% python3 -q
>>> import numpy as np
>>> np.set_printoptions(suppress=True, linewidth=120)
>>> J = np.load("sample16.npy")
>>> print(J)
[[-21 -21  21  21]
 [ -3  -6   3   6]
 [-21 -21 -21 -21]
 [ -3  -6  -3  -6]]
>>> O, R = np.linalg.qr(J)
>>> print(np.round(O.T @ O, 4) + 0)
[[1. 0. 0. 0.]
 [0. 1. 0. 0.]
 [0. 0. 1. 0.]
 [0. 0. 0. 1.]]
>>> print(O.round(4))
[[-0.7  0.1  0.7  0.1]
 [-0.1 -0.7  0.1 -0.7]
 [-0.7  0.1 -0.7 -0.1]
 [-0.1 -0.7 -0.1  0.7]]
>>> print(np.round(O @ R, 4))
[[-21. -21.  21.  21.]
 [ -3.  -6.   3.   6.]
 [-21. -21. -21. -21.]
 [ -3.  -6.  -3.  -6.]]
>>> print(np.trace(O @ O.T))
4.0
>>> rng = np.random.default_rng(828943)
>>> Y = O + rng.integers(-2, 3, (4, 1)) @ rng.integers(-2, 3, (1, 4))
>>> print(Y.round(4))
[[-0.7  4.1 -1.3  4.1]
 [-0.1  1.3 -0.9  1.3]
 [-0.7  4.1 -2.7  3.9]
 [-0.1  3.3 -2.1  4.7]]
>>> print(np.round(np.linalg.svd(Y - O, compute_uv=False), 4) + 0)
[10.8167  0.      0.      0.    ]
>>> print(np.abs(Y - O).sum(axis=1))
[10.  5. 10. 10.]
>>> print(np.round(Y - O, 4))
[[ 0.  4. -2.  4.]
 [ 0.  2. -1.  2.]
 [ 0.  4. -2.  4.]
 [ 0.  4. -2.  4.]]
>>> print(round(float(np.abs(np.linalg.eigvals(Y)).max()), 4))
4.0688
>>> print(np.round(np.sort(np.abs(np.linalg.eigvals(Y))), 4))
[0.1645 1.1597 1.1597 4.0688]
>>> U, sig, Vt = np.linalg.svd(J, full_matrices=False)
>>> print(np.round(U.T @ U, 4) + 0)
[[1. 0. 0. 0.]
 [0. 1. 0. 0.]
 [0. 0. 1. 0.]
 [0. 0. 0. 1.]]
>>> print((sig > 1e-8).sum())
4
>>> print(round(np.sqrt((sig ** 2).sum()), 4), round(np.linalg.norm(J), 4))
60.8933 60.8933
>>> print(np.round(sig / sig[0], 4))
[1.     1.     0.0683 0.0683]
>>> print(np.round(U.T @ J @ Vt.T, 4) + 0)
[[42.9581  0.      0.      0.    ]
 [ 0.     42.9581  0.      0.    ]
 [ 0.      0.      2.9331  0.    ]
 [ 0.      0.      0.      2.9331]]
